$ python -q
>>> import numpy as np
>>> import numpy.linalg as la
>>> np.set_printoptions(suppress=True, linewidth=200)
>>> data = np.array([[0, 0, 1], [1, 0, 0], [0, 1, 0]])
>>> data
array([[0, 0, 1],
       [1, 0, 0],
       [0, 1, 0]])
>>> def softmax(z):
...     e = np.exp(z - z.max(axis=-1, keepdims=True))
...     return e / e.sum(axis=-1, keepdims=True)
... 
>>> softmax(data).sum(axis=1)
array([1., 1., 1.])
>>> np.round(softmax(10 * data[1]), 3) + 0
array([1., 0., 0.])
>>> np.round(softmax(data[1]), 3)
array([0.576, 0.212, 0.212])
>>> scores = data @ data.T / np.sqrt(3)
>>> np.round(softmax(scores)[1] @ data, 3)
array([0.471, 0.264, 0.264])
>>> softmax(scores).round(6).argmax(axis=1)
array([0, 1, 2])
>>> round(la.norm(data[2] - data[1]), 3)
np.float64(1.414)
>>> round(float(la.norm(data[2], 1)), 3), round(float(la.norm(data[2], np.inf)), 3)
(1.0, 1.0)
>>> round(la.norm(data, 2), 3)
np.float64(1.0)
>>> round(la.norm(data, 1), 3), round(la.norm(data, np.inf), 3)
(np.float64(1.0), np.float64(1.0))
>>> feats = np.array([[1.0, 0.0, 0.0, 0.0],
...     [0.0, 1.0, 3.0, 0.0],
...     [0.0, 1.0, 3.0, 1.0],
...     [0.0, 1.0, 3.0, 0.0]])
>>> feats
array([[1., 0., 0., 0.],
       [0., 1., 3., 0.],
       [0., 1., 3., 1.],
       [0., 1., 3., 0.]])
>>> (feats != 0).astype(int)
array([[1, 0, 0, 0],
       [0, 1, 1, 0],
       [0, 1, 1, 1],
       [0, 1, 1, 0]])
>>> np.flatnonzero(la.matrix_power((feats != 0) + (feats.T != 0) + np.eye(4), 4)[2])
array([1, 2, 3])
>>> B = feats / la.norm(feats, axis=1, keepdims=True)
>>> cov = B @ B.T
>>> cov.round(3)
array([[1.   , 0.   , 0.   , 0.   ],
       [0.   , 1.   , 0.953, 1.   ],
       [0.   , 0.953, 1.   , 0.953],
       [0.   , 1.   , 0.953, 1.   ]])
>>> cov[3].round(3)
array([0.   , 1.   , 0.953, 1.   ])
>>> np.round(np.degrees(np.arccos(np.clip(cov[3, 2], -1, 1))), 3)
np.float64(17.548)
>>> left, sig, Vh = la.svd(feats)
>>> np.argmax(sig[:-1] / (sig[1:] + 1e-6)) + 1
np.int64(3)
>>> sig.round(3) + 0
array([5.508, 1.   , 0.812, 0.   ])
>>> B = left[:, :3] @ np.diag(sig[:3]) @ Vh[:3]
>>> round(float(np.abs(feats - B).max()), 3)
0.0
>>> la.matrix_rank(B)
np.int64(3)
>>> hat = np.triu(np.array([[0, 4, -2, 7], [-5, -2, -7, -2], [-8, 5, 0, 3], [-9, -1, 2, -5]]), 1) + np.eye(4)
>>> B = hat @ feats @ la.inv(hat)
>>> B
array([[   1.,    5.,   64., -191.],
       [   0.,   -8.,  -80.,  217.],
       [   0.,    4.,   40., -111.],
       [   0.,    1.,   10.,  -28.]])
>>> np.round(la.det(B), 3)
np.float64(0.0)
>>> np.trace(B), np.trace(feats)
(np.float64(5.0), np.float64(5.0))
>>> la.matrix_rank(B)
np.int64(3)
>>> np.round(la.norm(feats, "nuc"), 3)
np.float64(7.32)
>>> round(float(la.norm(feats, 1)), 3), np.round(la.norm(feats, np.inf), 3)
(9.0, np.float64(5.0))
>>> np.round(la.norm(feats[1], 1), 3), round(float(la.norm(feats[1], np.inf)), 3)
(np.float64(4.0), 3.0)
>>> round(la.norm(feats[1] - feats[3]), 3)
np.float64(0.0)
>>> round(float(la.norm(feats, 2)), 3)
5.508
>>> E = np.load("test9.npy")
>>> E
array([[ 0.462, -0.551,  0.336,  0.874],
       [ 0.291,  0.149,  0.929,  0.978],
       [-0.578,  0.887,  0.824, -0.149],
       [-0.02 ,  0.515,  0.903,  0.896],
       [ 0.994, -1.   , -0.929,  1.   ],
       [ 0.235, -0.635, -0.793, -0.537],
       [-0.04 , -0.02 , -0.217, -0.291],
       [-0.99 ,  1.   ,  0.515, -1.   ],
       [-0.493,  0.3  , -0.879, -0.985],
       [-0.273,  0.414,  0.06 , -0.462],
       [-0.905,  0.973, -0.245, -0.997],
       [-0.414,  0.572, -0.02 , -0.716],
       [-0.578,  0.493, -0.843, -0.988],
       [-0.675,  0.869,  0.282, -0.874],
       [-0.856,  0.978,  0.744, -0.922]])
>>> Z = E[[8, 14]].astype(float)
>>> for _ in range(4):
...     z = la.norm(E[:, None] - Z, axis=-1).argmin(axis=1)
...     Z = np.array([E[z == j].mean(axis=0) for j in range(2)])
... 
>>> z
array([0, 1, 1, 1, 0, 0, 0, 1, 0, 1, 1, 1, 0, 1, 1])
>>> np.bincount(z)
array([6, 9])
>>> np.abs(Z[1] - Z[0]).argmax()
np.int64(2)
>>> Z.round(3)
array([[ 0.097, -0.235, -0.554, -0.154],
       [-0.491,  0.706,  0.444, -0.361]])
>>> left, sig, Vh = la.svd(feats)
>>> V = Vh[:(sig > 1e-8).sum()]
>>> rng = np.random.default_rng(62)
>>> x0 = feats[3] + -3 * feats[2] + rng.integers(2) * np.eye(4)[1]
>>> x0
array([ 0., -2., -6., -3.])
>>> np.allclose(V.T @ V @ x0, x0)
True
>>> round(float(la.norm(x0 - V.T @ V @ x0)), 3)
0.0
>>> la.matrix_rank(np.vstack([feats, x0]))
np.int64(3)
>>> cen = E - E.mean(axis=0)
>>> V = la.svd(cen)[2][:2]
>>> B = cen - cen @ V.T @ V
>>> np.round(np.cov(cen @ V.T, rowvar=False), 3) + 0
array([[1.161, 0.   ],
       [0.   , 0.627]])
>>> round(float(la.norm(B) / la.norm(cen)), 3)
0.149
>>> la.norm(B, axis=1).round(6).argmax()
np.int64(5)
>>> np.round(la.svd(E, compute_uv=False), 3)
array([4.469, 2.968, 0.756, 0.242])
>>> np.round(E.mean(axis=0), 3)
array([-0.256,  0.33 ,  0.044, -0.278])
>>> la.matrix_rank(E)
np.int64(4)
>>> np.unravel_index(np.abs(E).argmax(), E.shape)
(np.int64(4), np.int64(1))
>>> np.round(la.norm(E), 3)
np.float64(5.423)
>>> E.shape
(15, 4)
>>> np.count_nonzero(E)
np.int64(60)
>>> W0 = np.load("data.npy")
>>> W0.round(3)
array([[ 1.   ,  0.   ,  0.   ,  0.   ],
       [ 0.   ,  0.5  ,  0.   , -0.866],
       [ 0.   ,  0.   ,  1.   ,  0.   ],
       [ 0.   ,  0.866,  0.   ,  0.5  ]])
>>> B = np.array([[3, 4], [3, 5]])
>>> Z = np.kron(B, W0)
>>> la.matrix_rank(Z)
np.int64(8)
>>> np.round(la.norm(Z, 2), 3), round(la.norm(B, 2) * la.norm(W0, 2), 3)
(np.float64(7.671), np.float64(7.671))
>>> np.round(la.svd(W0, compute_uv=False), 3)
array([1., 1., 1., 1.])
>>> np.round(W0.T @ W0, 3) + 0
array([[1., 0., 0., 0.],
       [0., 1., 0., 0.],
       [0., 0., 1., 0.],
       [0., 0., 0., 1.]])
>>> np.round(W0 @ W0.T, 3) + 0
array([[1., 0., 0., 0.],
       [0., 1., 0., 0.],
       [0., 0., 1., 0.],
       [0., 0., 0., 1.]])
>>> np.round(la.pinv(W0), 3)
array([[ 1.   ,  0.   ,  0.   ,  0.   ],
       [ 0.   ,  0.5  ,  0.   ,  0.866],
       [ 0.   ,  0.   ,  1.   ,  0.   ],
       [ 0.   , -0.866,  0.   ,  0.5  ]])
>>> np.round(la.norm(W0, axis=0), 3)
array([1., 1., 1., 1.])
>>> Q = W0.astype(float).copy()
>>> for j in range(4):
...     Q[:, j] -= Q[:, :j] @ (Q[:, :j].T @ Q[:, j])
...     Q[:, j] /= la.norm(Q[:, j])
... 
>>> Q.round(3)
array([[ 1.   ,  0.   ,  0.   ,  0.   ],
       [ 0.   ,  0.5  ,  0.   , -0.866],
       [ 0.   ,  0.   ,  1.   ,  0.   ],
       [ 0.   ,  0.866,  0.   ,  0.5  ]])
>>> np.round(la.det(W0.T), 3)
np.float64(1.0)
>>> round(np.einsum("ij,ji->", W0, W0), 3)
np.float64(1.0)
>>> round(la.eigvals(W0).sum().real, 3)
np.float64(3.0)
>>> np.round(la.eigvals(W0), 3)
array([0.5+0.866j, 0.5-0.866j, 1. +0.j   , 1. +0.j   ])
>>> f = np.array([1, -4, -4, -2])
>>> B = W0 + np.outer(f, np.eye(4)[1])
>>> la.matrix_rank(la.inv(B) - la.inv(W0), tol=1e-8)
np.int64(1)
>>> np.round(la.det(B) / la.det(W0), 3), np.round(1 + la.solve(W0, f)[1], 3)
(np.float64(-2.732), np.float64(-2.732))
>>> la.matrix_rank(B - W0)
np.int64(1)
>>> B.round(3)
array([[ 1.   ,  1.   ,  0.   ,  0.   ],
       [ 0.   , -3.5  ,  0.   , -0.866],
       [ 0.   , -4.   ,  1.   ,  0.   ],
       [ 0.   , -1.134,  0.   ,  0.5  ]])
>>> mat = np.loadtxt("dump.csv", delimiter=",")
>>> mat
array([[6., 0., 5., 0.],
       [0., 6., 0., 5.],
       [5., 0., 6., 0.],
       [0., 5., 0., 6.]])
>>> w, V = la.eig(mat)
>>> np.round(np.prod(w), 3)
np.float64(121.0)
>>> np.round(np.sort(la.eigvals(la.inv(mat))), 3)
array([0.091, 0.091, 1.   , 1.   ])
>>> np.round(np.sort(la.eigvals(mat @ mat)), 3)
array([  1.,   1., 121., 121.])
>>> np.round(np.sort(la.eigvals(mat.T)), 3)
array([ 1.,  1., 11., 11.])
>>> B = la.inv(mat)
>>> B.round(3)
array([[ 0.545,  0.   , -0.455,  0.   ],
       [ 0.   ,  0.545,  0.   , -0.455],
       [-0.455,  0.   ,  0.545,  0.   ],
       [ 0.   , -0.455,  0.   ,  0.545]])
>>> np.round(la.inv(B), 3)
array([[6., 0., 5., 0.],
       [0., 6., 0., 5.],
       [5., 0., 6., 0.],
       [0., 5., 0., 6.]])
>>> round(float(la.det(mat) * la.det(B)), 3)
1.0
>>> (np.abs(B) > 1e-9).astype(int)
array([[1, 0, 1, 0],
       [0, 1, 0, 1],
       [1, 0, 1, 0],
       [0, 1, 0, 1]])
>>> np.round(la.det(mat) * B, 3)
array([[ 66.,   0., -55.,   0.],
       [  0.,  66.,   0., -55.],
       [-55.,   0.,  66.,   0.],
       [  0., -55.,   0.,  66.]])
>>> np.allclose(B, mat.T)
False
>>> f = np.array([2, -3, 3])
>>> np.array([np.convolve(row, f, "same") for row in mat])
array([[-18.,  28., -15.,  15.],
       [ 12., -18.,  28., -15.],
       [-15.,  27., -18.,  18.],
       [ 10., -15.,  27., -18.]])
>>> np.polyval(f, mat[2])
array([38.,  3., 57.,  3.])
>>> X = np.load("w.npy")
>>> X
array([[1, 0, 1, 0, 0],
       [0, 1, 0, 1, 0],
       [1, 0, 1, 0, 1],
       [0, 1, 0, 1, 0],
       [0, 0, 1, 0, 1]])
>>> np.kron(np.eye(2, dtype=int), X)
array([[1, 0, 1, 0, 0, 0, 0, 0, 0, 0],
       [0, 1, 0, 1, 0, 0, 0, 0, 0, 0],
       [1, 0, 1, 0, 1, 0, 0, 0, 0, 0],
       [0, 1, 0, 1, 0, 0, 0, 0, 0, 0],
       [0, 0, 1, 0, 1, 0, 0, 0, 0, 0],
       [0, 0, 0, 0, 0, 1, 0, 1, 0, 0],
       [0, 0, 0, 0, 0, 0, 1, 0, 1, 0],
       [0, 0, 0, 0, 0, 1, 0, 1, 0, 1],
       [0, 0, 0, 0, 0, 0, 1, 0, 1, 0],
       [0, 0, 0, 0, 0, 0, 0, 1, 0, 1]])
>>> round(float(la.det(X.T)), 3)
0.0
>>> np.einsum("ij,ji->", X, X)
np.int64(11)
>>> np.argsort(-la.norm(X, axis=0).round(6), kind="stable")[:3]
array([2, 0, 1])
>>> [round(float(x), 3) for x in la.svd(X, compute_uv=False)[:3]]
[2.414, 2.0, 1.0]
